$ python3 -q
>>> import numpy as np
>>> from numpy import linalg as LA
>>> np.set_printoptions(precision=1, suppress=True, linewidth=120)
>>> rnd = lambda a: np.round(a, 1) + 0
>>> B = np.array([[0, 1, 1], [1, -2, 1], [-2, -2, -2]])
>>> K = np.triu(B)
>>> K
array([[ 0,  1,  1],
       [ 0, -2,  1],
       [ 0,  0, -2]])
>>> # triangular, det is the product of the diagonal
>>> Uu, sig, Vt = LA.svd(K)
>>> V = Vt[:(sig > 1e-8).sum()]
>>> rng = np.random.default_rng(58)
>>> vec = K[2] + 3 * K[1] + rng.integers(2) * np.eye(3)[1]
>>> vec
array([ 0., -5.,  1.])
>>> rnd(V.T @ V)
array([[0., 0., 0.],
       [0., 1., 0.],
       [0., 0., 1.]])
>>> LA.matrix_rank(np.vstack([K, vec]))
np.int64(2)
>>> np.allclose(V.T @ V @ vec, vec)
True
>>> rnd(np.diag(V.T @ V))
array([0., 1., 1.])
>>> B = K / np.sqrt((K ** 2).mean(axis=1, keepdims=True))
>>> LA.matrix_rank(K - K.mean(axis=1, keepdims=True))
np.int64(2)
>>> rnd(LA.norm(K, 2) / LA.norm(K))
np.float64(0.8)
>>> np.argsort(-LA.norm(K, axis=0).round(6), kind="stable")[:3]
array([2, 1, 0])
>>> X = np.loadtxt("w.csv", delimiter=",")
>>> X
array([[ 1.,  1.,  1.,  1., -1., -1., -1., -1.],
       [ 1., -1., -1.,  1.,  1., -1., -1.,  1.],
       [ 1., -1.,  1., -1.,  1., -1.,  1., -1.],
       [ 1., -1., -1.,  1., -1.,  1.,  1., -1.]])
>>> vec = np.array([-1, 2, -3, 2, 2, -2, -3, 3])
>>> X @ vec
array([  0.,  12., -10.,  -8.])
>>> np.einsum("ij,j->i", X, vec)
array([  0.,  12., -10.,  -8.])
>>> (X * vec).sum(axis=1)
array([  0.,  12., -10.,  -8.])
>>> X @ (2 * vec)
array([  0.,  24., -20., -16.])
>>> X @ np.ones(8)
array([0., 0., 0., 0.])
>>> (X @ vec).argmax()
np.int64(1)
>>> C2 = X.T @ X
>>> rnd(LA.svd(X, compute_uv=False) ** 2)
array([8., 8., 8., 8.])
>>> np.diag(C2)
array([4., 4., 4., 4., 4., 4., 4., 4.])
>>> C2
array([[ 4., -2.,  0.,  2.,  0., -2.,  0., -2.],
       [-2.,  4.,  2.,  0., -2.,  0., -2.,  0.],
       [ 0.,  2.,  4., -2.,  0., -2.,  0., -2.],
       [ 2.,  0., -2.,  4., -2.,  0., -2.,  0.],
       [ 0., -2.,  0., -2.,  4., -2.,  0.,  2.],
       [-2.,  0., -2.,  0., -2.,  4.,  2.,  0.],
       [ 0., -2.,  0., -2.,  0.,  2.,  4., -2.],
       [-2.,  0., -2.,  0.,  2.,  0., -2.,  4.]])
>>> (X @ X.T).shape
(4, 4)
>>> rnd(LA.eigvalsh(C2)[::-1])
array([8., 8., 8., 8., 0., 0., 0., 0.])
>>> LA.matrix_rank(C2)
np.int64(4)
>>> np.trace(C2), (X ** 2).sum()
(np.float64(32.0), np.float64(32.0))
